In [1]: import numpy as np

In [2]: np.set_printoptions(precision=2, suppress=True, linewidth=200)

In [3]: def rd(a):
   ...:     return np.round(a, 2) + 0
   ...: 

In [4]: K = np.load("out18.npy")

In [5]: K
Out[5]: 
array([[-2, -2,  1,  2,  2, -1],
       [-1,  0, -1,  1,  0,  1],
       [-2, -3,  0,  2,  3,  0],
       [ 2,  2, -1,  6,  6, -3],
       [ 1,  0,  1,  3,  0,  3],
       [ 2,  3,  0,  6,  9,  0]])

In [6]: def softmax(z):
   ...:     e = np.exp(z - z.max(axis=-1, keepdims=True))
   ...:     return e / e.sum(axis=-1, keepdims=True)
   ...: 

In [7]: rd(softmax(10 * K[3]))
Out[7]: array([0. , 0. , 0. , 0.5, 0.5, 0. ])

In [8]: scores = K @ K.T / np.sqrt(6)

In [9]: rd(softmax(scores + np.triu(np.full(scores.shape, -np.inf), 1)))
Out[9]: 
array([[1.  , 0.  , 0.  , 0.  , 0.  , 0.  ],
       [0.31, 0.69, 0.  , 0.  , 0.  , 0.  ],
       [0.08, 0.  , 0.92, 0.  , 0.  , 0.  ],
       [0.  , 0.  , 0.  , 1.  , 0.  , 0.  ],
       [0.  , 0.  , 0.  , 0.02, 0.98, 0.  ],
       [0.  , 0.  , 0.  , 0.  , 0.  , 1.  ]])

In [10]: F = np.loadtxt("sample10.csv", delimiter=",")

In [11]: F
Out[11]: 
array([[0., 1., 0., 0.],
       [1., 0., 1., 1.],
       [0., 1., 0., 0.],
       [0., 1., 0., 0.]])

In [12]: rd(np.linalg.norm(F, 2) / np.linalg.norm(F))
Out[12]: np.float64(0.71)

In [13]: np.linalg.matrix_rank(F, rtol=0.1)
Out[13]: np.int64(2)

In [14]: [round(float(x), 2) for x in np.linalg.svd(F, compute_uv=False)[:3]]
Out[14]: [1.73, 1.73, 0.0]

In [15]: r = np.linalg.matrix_rank(F)

In [16]: r
Out[16]: np.int64(2)

In [17]: ns = np.linalg.svd(F)[2][r:].T

In [18]: np.linalg.matrix_rank(F.T @ F), np.linalg.matrix_rank(F @ F.T)
Out[18]: (np.int64(2), np.int64(2))

In [19]: np.allclose(F @ ns, 0)
Out[19]: True

In [20]: rd(ns @ ns.T)
Out[20]: 
array([[ 0.67,  0.  , -0.33, -0.33],
       [ 0.  ,  0.  ,  0.  ,  0.  ],
       [-0.33,  0.  ,  0.67, -0.33],
       [-0.33,  0.  , -0.33,  0.67]])

In [21]: ns.shape
Out[21]: (4, 2)

In [22]: [int(np.linalg.matrix_rank(F[:, :j + 1])) for j in range(4)]
Out[22]: [1, 2, 2, 2]

In [23]: rd(F @ ns)
Out[23]: 
array([[0., 0.],
       [0., 0.],
       [0., 0.],
       [0., 0.]])

In [24]: [int(np.linalg.matrix_rank(F[:i])) for i in range(1, len(F) + 1)]
Out[24]: [1, 2, 2, 2]

In [25]: A = np.loadtxt("test14.csv", delimiter=",")

In [26]: A
Out[26]: 
array([[ 22.,  11.,  -1.,  -3.,  -4.,   1., -10.,  11., -20.,  16.,   0.,   0.],
       [ 11.,  16.,  12., -16.,  -9., -10.,  -6.,  -8.,   0.,   9., -14.,  10.],
       [ -1.,  12.,  40., -21.,  -7., -12.,  14., -29.,   2., -23., -27.,  12.],
       [ -3., -16., -21.,  32.,   1.,  24.,   0.,  17.,  -1.,   0.,  22.,  -6.],
       [ -4.,  -9.,  -7.,   1.,  31.,  -7.,   6.,   2., -11.,   2.,  17., -21.],
       [  1., -10., -12.,  24.,  -7.,  47.,   5.,  18., -11.,  -6.,  25.,  -5.],
       [-10.,  -6.,  14.,   0.,   6.,   5.,  24.,  -8.,   0., -29.,   4.,  -2.],
       [ 11.,  -8., -29.,  17.,   2.,  18.,  -8.,  35., -20.,  14.,  26., -15.],
       [-20.,   0.,   2.,  -1., -11., -11.,   0., -20.,  41.,  -3., -12.,  17.],
       [ 16.,   9., -23.,   0.,   2.,  -6., -29.,  14.,  -3.,  44.,   7.,  -4.],
       [  0., -14., -27.,  22.,  17.,  25.,   4.,  26., -12.,   7.,  40., -22.],
       [  0.,  10.,  12.,  -6., -21.,  -5.,  -2., -15.,  17.,  -4., -22.,  24.]])

In [27]: rng = np.random.default_rng(364)

In [28]: labels = rng.permutation(12)

In [29]: labels
Out[29]: array([ 5,  8, 11,  1,  0,  3,  9,  2, 10,  7,  4,  6])

In [30]: out = A[labels][:, labels]

In [31]: np.diag(out)
Out[31]: array([47., 41., 24., 16., 22., 32., 44., 40., 40., 35., 31., 24.])

In [32]: rd(np.sort(np.abs(np.linalg.eigvals(out))))
Out[32]: array([  0.  ,   0.  ,   0.  ,   0.  ,   4.04,   8.54,  11.79,  16.83,  53.06,  60.99,  87.06, 153.69])

In [33]: out = np.array([[0, 2, 1],
    ...:     [2, 0, 2],
    ...:     [2, 2, 2],
    ...:     [2, 2, 0],
    ...:     [2, 2, 1],
    ...:     [2, 0, 0],
    ...:     [2, 0, 1],
    ...:     [0, 0, 0],
    ...:     [2, 2, 2],
    ...:     [0, 0, 0],
    ...:     [1, 0, 2],
    ...:     [0, 1, 0]])

In [34]: np.einsum("ij->j", A)
Out[34]: array([ 23.,  -5., -40.,  49.,   0.,  69.,  -2.,  43., -18.,  27.,  66., -12.])

In [35]: np.linalg.matrix_rank(A @ out)
Out[35]: np.int64(3)

In [36]: out @ A
---------------------------------------------------------------------------
ValueError                                Traceback (most recent call last)
Cell In[36], line 1
----> 1 out @ A

ValueError: matmul: Input operand 1 has a mismatch in its core dimension 0, with gufunc signature (n?,k),(k,m?)->(n?,m?) (size 12 is different from 3)

In [37]: out.T @ A.T
Out[37]: 
array([[-52., -40.,  29.,  60.,  25.,  97.,  90., -30.,  28., -93.,  70., -12.],
       [-12.,   6.,  38.,  10.,  -1., -15.,  18., -53.,  39., -20., -22.,  28.],
       [-12.,  24.,  60., -34.,  13., -17.,  44., -57.,  31., -31.,  -5.,  11.]])

In [38]: Uu, sigma, Vh = np.linalg.svd(A)

In [39]: np.argmax(sigma[:-1] / (sigma[1:] + 1e-6)) + 1
Out[39]: np.int64(8)

In [40]: out = Uu[:, :8] @ np.diag(sigma[:8]) @ Vh[:8]

In [41]: np.linalg.matrix_rank(out)
Out[41]: np.int64(8)

In [42]: rd(out)
Out[42]: 
array([[ 22.,  11.,  -1.,  -3.,  -4.,   1., -10.,  11., -20.,  16.,   0.,   0.],
       [ 11.,  16.,  12., -16.,  -9., -10.,  -6.,  -8.,   0.,   9., -14.,  10.],
       [ -1.,  12.,  40., -21.,  -7., -12.,  14., -29.,   2., -23., -27.,  12.],
       [ -3., -16., -21.,  32.,   1.,  24.,   0.,  17.,  -1.,   0.,  22.,  -6.],
       [ -4.,  -9.,  -7.,   1.,  31.,  -7.,   6.,   2., -11.,   2.,  17., -21.],
       [  1., -10., -12.,  24.,  -7.,  47.,   5.,  18., -11.,  -6.,  25.,  -5.],
       [-10.,  -6.,  14.,   0.,   6.,   5.,  24.,  -8.,   0., -29.,   4.,  -2.],
       [ 11.,  -8., -29.,  17.,   2.,  18.,  -8.,  35., -20.,  14.,  26., -15.],
       [-20.,   0.,   2.,  -1., -11., -11.,   0., -20.,  41.,  -3., -12.,  17.],
       [ 16.,   9., -23.,   0.,   2.,  -6., -29.,  14.,  -3.,  44.,   7.,  -4.],
       [  0., -14., -27.,  22.,  17.,  25.,   4.,  26., -12.,   7.,  40., -22.],
       [  0.,  10.,  12.,  -6., -21.,  -5.,  -2., -15.,  17.,  -4., -22.,  24.]])

In [43]: rd(np.linalg.norm(A - out) / np.linalg.norm(A))
Out[43]: np.float64(0.0)

In [44]: rd(np.linalg.norm(A - out, 2)), rd(sigma[8])
Out[44]: (np.float64(0.0), np.float64(0.0))

In [45]: vals, vecs = np.linalg.eigh(A)

In [46]: rd(vecs @ np.diag(vals) @ vecs.T)
Out[46]: 
array([[ 22.,  11.,  -1.,  -3.,  -4.,   1., -10.,  11., -20.,  16.,   0.,   0.],
       [ 11.,  16.,  12., -16.,  -9., -10.,  -6.,  -8.,   0.,   9., -14.,  10.],
       [ -1.,  12.,  40., -21.,  -7., -12.,  14., -29.,   2., -23., -27.,  12.],
       [ -3., -16., -21.,  32.,   1.,  24.,   0.,  17.,  -1.,   0.,  22.,  -6.],
       [ -4.,  -9.,  -7.,   1.,  31.,  -7.,   6.,   2., -11.,   2.,  17., -21.],
       [  1., -10., -12.,  24.,  -7.,  47.,   5.,  18., -11.,  -6.,  25.,  -5.],
       [-10.,  -6.,  14.,   0.,   6.,   5.,  24.,  -8.,   0., -29.,   4.,  -2.],
       [ 11.,  -8., -29.,  17.,   2.,  18.,  -8.,  35., -20.,  14.,  26., -15.],
       [-20.,   0.,   2.,  -1., -11., -11.,   0., -20.,  41.,  -3., -12.,  17.],
       [ 16.,   9., -23.,   0.,   2.,  -6., -29.,  14.,  -3.,  44.,   7.,  -4.],
       [  0., -14., -27.,  22.,  17.,  25.,   4.,  26., -12.,   7.,  40., -22.],
       [  0.,  10.,  12.,  -6., -21.,  -5.,  -2., -15.,  17.,  -4., -22.,  24.]])

In [47]: rd(np.linalg.eigvalsh(A @ A))
Out[47]: array([    0.  ,     0.  ,     0.  ,     0.  ,    16.3 ,    72.86,   139.05,   283.24,  2815.15,  3719.85,  7579.87, 23621.67])

In [48]: np.abs(vecs[:, -1]).round(6).argmax()
Out[48]: np.int64(10)

In [49]: rd(vecs.T @ vecs)
Out[49]: 
array([[1., 0., 0., 0., 0., 0., 0., 0., 0., 0., 0., 0.],
       [0., 1., 0., 0., 0., 0., 0., 0., 0., 0., 0., 0.],
       [0., 0., 1., 0., 0., 0., 0., 0., 0., 0., 0., 0.],
       [0., 0., 0., 1., 0., 0., 0., 0., 0., 0., 0., 0.],
       [0., 0., 0., 0., 1., 0., 0., 0., 0., 0., 0., 0.],
       [0., 0., 0., 0., 0., 1., 0., 0., 0., 0., 0., 0.],
       [0., 0., 0., 0., 0., 0., 1., 0., 0., 0., 0., 0.],
       [0., 0., 0., 0., 0., 0., 0., 1., 0., 0., 0., 0.],
       [0., 0., 0., 0., 0., 0., 0., 0., 1., 0., 0., 0.],
       [0., 0., 0., 0., 0., 0., 0., 0., 0., 1., 0., 0.],
       [0., 0., 0., 0., 0., 0., 0., 0., 0., 0., 1., 0.],
       [0., 0., 0., 0., 0., 0., 0., 0., 0., 0., 0., 1.]])
